$ python -q
>>> import numpy as np
>>> from numpy import linalg as LA
>>> np.set_printoptions(precision=1, suppress=True, linewidth=160, legacy="1.25")
>>> def rnd(a):
...     return np.round(a, 1) + 0
... 
>>> X = np.load("w.npy")
>>> X
array([[ 0.4,  2.8, -0.9],
       [ 0. ,  0.5,  1.6],
       [ 0.8,  0.7, -1.7],
       [ 0.1, -3.2, -2. ],
       [-1.9, -1.2,  2.2],
       [-0.6, -1. ,  2.1],
       [-2.7, -6.4,  0.8],
       [ 1.2,  0.6,  0.1],
       [ 0.1, -3.8, -0.9],
       [ 0. ,  2.4, -2.6],
       [-0.4,  0.8, -1.3],
       [-0.4,  1.1,  1.4],
       [ 0.1, -0.4,  0.3],
       [-0.4, -1.2,  0.4],
       [-1.3, -1.9,  0.2],
       [-1.4, -1.6,  2.4],
       [ 0.9,  1.4,  2.1],
       [ 0.7,  0.6,  0.1],
       [ 0. ,  6.9,  0.4],
       [-1.1,  2. , -0.2],
       [ 0.7,  1.7, -3.4],
       [-0.7, -2. ,  0.1],
       [ 0.3,  0. ,  0.4],
       [-0.2,  3.1,  0.4],
       [ 0.8,  0. ,  0.1],
       [ 0.1,  2.6,  1.2]])
>>> theta = np.radians(135)
>>> r_ = np.eye(3)
>>> r_[0, 0] = r_[1, 1] = np.cos(theta)
>>> r_[0, 1], r_[1, 0] = -np.sin(theta), np.sin(theta)
>>> rnd(r_)
array([[-0.7, -0.7,  0. ],
       [ 0.7, -0.7,  0. ],
       [ 0. ,  0. ,  1. ]])
>>> Y = X @ r_.T
>>> print(np.allclose(X @ X.T, Y @ Y.T))
True
>>> np.allclose(LA.norm(X, axis=1), LA.norm(Y, axis=1))
True
>>> rnd(Y)
array([[-2.3, -1.7, -0.9],
       [-0.4, -0.4,  1.6],
       [-1.1,  0.1, -1.7],
       [ 2.2,  2.3, -2. ],
       [ 2.2, -0.5,  2.2],
       [ 1.1,  0.3,  2.1],
       [ 6.4,  2.6,  0.8],
       [-1.3,  0.4,  0.1],
       [ 2.6,  2.8, -0.9],
       [-1.7, -1.7, -2.6],
       [-0.3, -0.8, -1.3],
       [-0.5, -1.1,  1.4],
       [ 0.2,  0.4,  0.3],
       [ 1.1,  0.6,  0.4],
       [ 2.3,  0.4,  0.2],
       [ 2.1,  0.1,  2.4],
       [-1.6, -0.4,  2.1],
       [-0.9,  0.1,  0.1],
       [-4.9, -4.9,  0.4],
       [-0.6, -2.2, -0.2],
       [-1.7, -0.7, -3.4],
       [ 1.9,  0.9,  0.1],
       [-0.2,  0.2,  0.4],
       [-2.1, -2.3,  0.4],
       [-0.6,  0.6,  0.1],
       [-1.9, -1.8,  1.2]])
>>> rnd(LA.svd(X, compute_uv=False)), rnd(LA.svd(Y, compute_uv=False))
(array([13.3,  7.6,  3.7]), array([13.3,  7.6,  3.7]))
>>> rnd(LA.det(r_)), rnd(np.trace(r_))
(1.0, -0.4)
>>> rnd(np.abs(Y - X).max(axis=0))
array([ 9.1, 11.8,  0. ])
>>> basis = X[[12, 5]].astype(float)
>>> for _ in range(7):
...     labels = LA.norm(X[:, None] - basis, axis=-1).argmin(axis=1)
...     basis = np.array([X[labels == j].mean(axis=0) for j in range(2)])
... 
>>> labels
array([0, 0, 0, 1, 1, 1, 1, 0, 1, 0, 0, 0, 0, 1, 1, 1, 0, 0, 0, 0, 0, 1, 0, 0, 0, 0])
>>> np.bincount(labels)
array([17,  9])
>>> np.abs(basis[1] - basis[0]).argmax()
1
>>> x = np.array([0, 0, 1])
>>> y = X @ x
>>> beta, lr = np.zeros(3), 1 / LA.norm(X, 2) ** 2
>>> for i in range(20):
...     beta -= lr * X.T @ (X @ beta - y)
...     if i % 5 == 0: print(i, round(LA.norm(X @ beta - y), 1))
... 
0 5.0
5 0.9
10 0.4
15 0.3
>>> rnd(LA.cond(X))
3.6
>>> print(rnd(beta))
[-0.1  0.   1. ]
>>> Y = np.c_[X[:, :1] @ np.array([[3]]), np.array([1, 0, 3, 2, 0, -1, 0, 0, -2, 0, -2, -1, -2, 3, -2, -3, -2, -1, -2, 3, 1, -3, -3, -3, 1, 3])]
>>> print(rnd(Y))
[[ 1.2  1. ]
 [ 0.   0. ]
 [ 2.4  3. ]
 [ 0.3  2. ]
 [-5.7  0. ]
 [-1.8 -1. ]
 [-8.1  0. ]
 [ 3.6  0. ]
 [ 0.3 -2. ]
 [ 0.   0. ]
 [-1.2 -2. ]
 [-1.2 -1. ]
 [ 0.3 -2. ]
 [-1.2  3. ]
 [-3.9 -2. ]
 [-4.2 -3. ]
 [ 2.7 -2. ]
 [ 2.1 -1. ]
 [ 0.  -2. ]
 [-3.3  3. ]
 [ 2.1  1. ]
 [-2.1 -3. ]
 [ 0.9 -3. ]
 [-0.6 -3. ]
 [ 2.4  1. ]
 [ 0.3  3. ]]
>>> print(LA.matrix_rank(Y))
2
>>> rnd(LA.norm(LA.qr(X)[0].T @ Y, axis=0) ** 2 / ((Y ** 2).sum(axis=0) + 1e-12))
array([1. , 0.1])
>>> rnd(LA.lstsq(X, Y[:, 0])[0])
array([3., 0., 0.])
>>> rnd(LA.norm(Y - X @ LA.lstsq(X, Y)[0], axis=0))
array([0. , 9.8])
>>> x = np.array([0, 2, 2])
>>> y = X @ x
>>> rnd(LA.lstsq(X, y)[0])
array([0., 2., 2.])
>>> print(rnd(y))
[  3.8   4.2  -2.  -10.4   2.    2.2 -11.2   1.4  -9.4  -0.4  -1.    5.   -0.2  -1.6  -3.4   1.6   7.    1.4  14.6   3.6  -3.4  -3.8   0.8   7.    0.2   7.6]
>>> print(rnd(LA.pinv(X) @ X))
[[1. 0. 0.]
 [0. 1. 0.]
 [0. 0. 1.]]
>>> rng = np.random.default_rng(28273)
>>> y = y + 0.1 * rng.normal(size=26)
>>> rnd(y)
array([  3.7,   4.2,  -2.2, -10.3,   2.2,   2.1, -11. ,   1.4,  -9.3,  -0.5,  -1. ,   4.9,  -0.1,  -1.5,  -3.3,   1.5,   6.9,   1.3,  14.5,   3.6,  -3.4,
        -3.8,   0.8,   7.1,   0. ,   7.6])
>>> beta, *_ = LA.lstsq(X, y)
>>> rnd(X.T @ (y - X @ beta))
array([0., 0., 0.])
>>> beta.round()
array([-0.,  2.,  2.])
>>> rnd(LA.norm(y - X @ beta))
0.4
>>> rnd(beta)
array([0., 2., 2.])
